% python3 -q
>>> import numpy as np
>>> np.set_printoptions(suppress=True, linewidth=120)
>>> M = np.loadtxt("out16.csv", delimiter=",")
>>> print(M)
[[ 81. -81. -63.  81. -36.  -9.   9.  18.]
 [-81.  81.  63. -81.  36.   9.  -9. -18.]
 [-63.  63.  49. -63.  28.   7.  -7. -14.]
 [ 81. -81. -63.  81. -36.  -9.   9.  18.]
 [-36.  36.  28. -36.  16.   4.  -4.  -8.]
 [ -9.   9.   7.  -9.   4.   1.  -1.  -2.]
 [  9.  -9.  -7.   9.  -4.  -1.   1.   2.]
 [ 18. -18. -14.  18.  -8.  -2.   2.   4.]]
>>> A2 = M / np.linalg.norm(M, axis=1, keepdims=True)
>>> cov = A2 @ A2.T
>>> (np.abs(cov) > 0.9).astype(int)
array([[1, 1, 1, 1, 1, 1, 1, 1],
       [1, 1, 1, 1, 1, 1, 1, 1],
       [1, 1, 1, 1, 1, 1, 1, 1],
       [1, 1, 1, 1, 1, 1, 1, 1],
       [1, 1, 1, 1, 1, 1, 1, 1],
       [1, 1, 1, 1, 1, 1, 1, 1],
       [1, 1, 1, 1, 1, 1, 1, 1],
       [1, 1, 1, 1, 1, 1, 1, 1]])
>>> (cov - 2 * np.eye(8)).round(6).argmax(axis=1)
array([3, 2, 1, 0, 1, 1, 0, 0])
>>> print(cov[4].round(2))
[-1.  1.  1. -1.  1.  1. -1. -1.]
>>> cov.round(2)
array([[ 1., -1., -1.,  1., -1., -1.,  1.,  1.],
       [-1.,  1.,  1., -1.,  1.,  1., -1., -1.],
       [-1.,  1.,  1., -1.,  1.,  1., -1., -1.],
       [ 1., -1., -1.,  1., -1., -1.,  1.,  1.],
       [-1.,  1.,  1., -1.,  1.,  1., -1., -1.],
       [-1.,  1.,  1., -1.,  1.,  1., -1., -1.],
       [ 1., -1., -1.,  1., -1., -1.,  1.,  1.],
       [ 1., -1., -1.,  1., -1., -1.,  1.,  1.]])
>>> np.argwhere(np.triu(np.abs(cov) > 0.95, 1))
array([[0, 1],
       [0, 2],
       [0, 3],
       [0, 4],
       [0, 5],
       [0, 6],
       [0, 7],
       [1, 2],
       [1, 3],
       [1, 4],
       [1, 5],
       [1, 6],
       [1, 7],
       [2, 3],
       [2, 4],
       [2, 5],
       [2, 6],
       [2, 7],
       [3, 4],
       [3, 5],
       [3, 6],
       [3, 7],
       [4, 5],
       [4, 6],
       [4, 7],
       [5, 6],
       [5, 7],
       [6, 7]])
>>> feats = np.load("layer14.npy")
>>> feats.round(2)
array([[ 0.97,  0.  ,  0.  ,  0.  ,  0.  , -0.26,  0.  ],
       [ 0.  ,  1.  ,  0.  ,  0.  ,  0.  ,  0.  ,  0.  ],
       [ 0.  ,  0.  ,  1.  ,  0.  ,  0.  ,  0.  ,  0.  ],
       [ 0.  ,  0.  ,  0.  ,  1.  ,  0.  ,  0.  ,  0.  ],
       [ 0.  ,  0.  ,  0.  ,  0.  ,  1.  ,  0.  ,  0.  ],
       [ 0.26,  0.  ,  0.  ,  0.  ,  0.  ,  0.97,  0.  ],
       [ 0.  ,  0.  ,  0.  ,  0.  ,  0.  ,  0.  ,  1.  ]])
>>> np.round(np.linalg.pinv(feats), 2)
array([[ 0.97,  0.  ,  0.  ,  0.  ,  0.  ,  0.26,  0.  ],
       [ 0.  ,  1.  ,  0.  ,  0.  ,  0.  ,  0.  ,  0.  ],
       [ 0.  ,  0.  ,  1.  ,  0.  ,  0.  ,  0.  ,  0.  ],
       [ 0.  ,  0.  ,  0.  ,  1.  ,  0.  ,  0.  ,  0.  ],
       [ 0.  ,  0.  ,  0.  ,  0.  ,  1.  ,  0.  ,  0.  ],
       [-0.26,  0.  ,  0.  ,  0.  ,  0.  ,  0.97,  0.  ],
       [ 0.  ,  0.  ,  0.  ,  0.  ,  0.  ,  0.  ,  1.  ]])
>>> np.round(feats.T @ feats, 2) + 0
array([[1., 0., 0., 0., 0., 0., 0.],
       [0., 1., 0., 0., 0., 0., 0.],
       [0., 0., 1., 0., 0., 0., 0.],
       [0., 0., 0., 1., 0., 0., 0.],
       [0., 0., 0., 0., 1., 0., 0.],
       [0., 0., 0., 0., 0., 1., 0.],
       [0., 0., 0., 0., 0., 0., 1.]])
